$ python3 -q
>>> import numpy as np
>>> np.set_printoptions(precision=4, suppress=True, linewidth=140)
>>> def rd(a):
...     return np.round(a, 4) + 0
... 
>>> E = np.loadtxt("a.csv", delimiter=",")
>>> E
array([[ 0.4   , -0.328 , -0.1   , -0.3   ,  0.5   ],
       [ 1.1   , -4.1892, -1.4   ,  1.    , -0.9   ],
       [-0.9   ,  5.4097,  1.8   ,  1.4   , -0.9   ],
       [ 0.    ,  0.3014,  0.1   , -1.    , -0.8   ],
       [ 1.4   ,  2.7139,  0.9   ,  1.2   ,  0.7   ],
       [ 0.4   ,  0.3046,  0.1   ,  1.2   , -0.1   ],
       [-1.    , -0.2954, -0.1   , -0.1   ,  2.4   ],
       [-0.2   ,  2.0918,  0.7   ,  1.1   , -0.6   ],
       [-0.2   , -3.2961, -1.1   , -1.    ,  1.4   ],
       [-0.9   , -1.8183, -0.6   ,  0.1   ,  0.3   ],
       [-0.2   ,  6.3107,  2.1   ,  1.1   , -0.5   ],
       [ 0.9   ,  0.9029,  0.3   , -0.1   , -0.1   ],
       [-1.5   ,  0.6061,  0.2   ,  0.4   ,  0.3   ]])
>>> rng = np.random.default_rng(86042)
>>> idx = rng.permutation(5)
>>> M2 = E[:, idx] * rng.choice([-1, 1], 5)
>>> M2
array([[-0.3   ,  0.328 , -0.5   , -0.4   ,  0.1   ],
       [ 1.    ,  4.1892,  0.9   , -1.1   ,  1.4   ],
       [ 1.4   , -5.4097,  0.9   ,  0.9   , -1.8   ],
       [-1.    , -0.3014,  0.8   , -0.    , -0.1   ],
       [ 1.2   , -2.7139, -0.7   , -1.4   , -0.9   ],
       [ 1.2   , -0.3046,  0.1   , -0.4   , -0.1   ],
       [-0.1   ,  0.2954, -2.4   ,  1.    ,  0.1   ],
       [ 1.1   , -2.0918,  0.6   ,  0.2   , -0.7   ],
       [-1.    ,  3.2961, -1.4   ,  0.2   ,  1.1   ],
       [ 0.1   ,  1.8183, -0.3   ,  0.9   ,  0.6   ],
       [ 1.1   , -6.3107,  0.5   ,  0.2   , -2.1   ],
       [-0.1   , -0.9029,  0.1   , -0.9   , -0.3   ],
       [ 0.4   , -0.6061, -0.3   ,  1.5   , -0.2   ]])
>>> Uu, _, Vt = np.linalg.svd(E.T @ M2)
>>> rd(np.linalg.lstsq(E, M2)[0])
array([[ 0.,  0.,  0., -1.,  0.],
       [ 0., -1.,  0.,  0.,  0.],
       [ 0.,  0.,  0.,  0., -1.],
       [ 1.,  0.,  0.,  0.,  0.],
       [ 0.,  0., -1.,  0.,  0.]])
>>> M2 = np.c_[E[:, :3] @ np.array([[2, 1, -1], [0, 2, -3], [-1, -1, -2]]), np.array([1, -3, 0, -2, 2, -1, -3, 2, 0, 2, -3, 2, 2])]
>>> print(rd(M2))
[[  0.9     -0.156    0.784    1.    ]
 [  3.6     -5.8784  14.2676  -3.    ]
 [ -3.6      8.1194 -18.9291   0.    ]
 [ -0.1      0.5028  -1.1042  -2.    ]
 [  1.9      5.9278 -11.3417   2.    ]
 [  0.7      0.9092  -1.5138  -1.    ]
 [ -1.9     -1.4908   2.0862  -3.    ]
 [ -1.1      3.2836  -7.4754   2.    ]
 [  0.7     -5.6922  12.2883   0.    ]
 [ -1.2     -3.9366   7.5549   2.    ]
 [ -2.5     10.3214 -22.9321  -3.    ]
 [  1.5      2.4058  -4.2087   2.    ]
 [ -3.2     -0.4878  -0.7183   2.    ]]
>>> print(rd(np.linalg.norm(M2 - E @ np.linalg.lstsq(E, M2)[0], axis=0)))
[0.     0.     0.     6.5541]
>>> np.linalg.matrix_rank(M2)
np.int64(4)
>>> rd(np.linalg.lstsq(E, M2[:, 0])[0])
array([ 2.,  0., -1.,  0.,  0.])
>>> W = np.array([[-8, -5], [5, -4], [-5, 9], [-8, 0], [0, -7]])
>>> b = np.array([-1, 2])
>>> act = np.maximum(E @ W + b, 0)
>>> rd((act > 0).mean(axis=0))
array([0.3846, 0.6154])
>>> C = np.array([[-1, -3, -2], [1, -1, -3]])
>>> print((act @ C).round(6).argmax(axis=1))
[0 0 0 0 0 0 0 0 0 0 0 0 0]
>>> Xs = E - E.mean(axis=0)
>>> Uu, sigma, Vt = np.linalg.svd(Xs, full_matrices=False)
>>> print(rd(Vt[0] * np.sign(Vt[0, np.abs(Vt[0]).argmax()])))
[-0.0361  0.9326  0.3105  0.1467 -0.1053]
>>> np.searchsorted(np.cumsum(sigma ** 2) / (sigma ** 2).sum(), 0.9) + 1
np.int64(2)
>>> np.linalg.matrix_rank(Xs)
np.int64(5)
>>> rd(Xs.mean(axis=0))
array([0., 0., 0., 0., 0.])
>>> np.abs(Uu[:, 0]).argmax()
np.int64(10)
>>> print((np.sign(Uu[:, 0]) == np.sign(Uu[0, 0])).astype(int))
[1 1 0 1 0 1 1 0 1 1 0 0 1]
>>> rd((sigma ** 2).sum() ** 2 / (sigma ** 4).sum())
np.float64(1.4246)
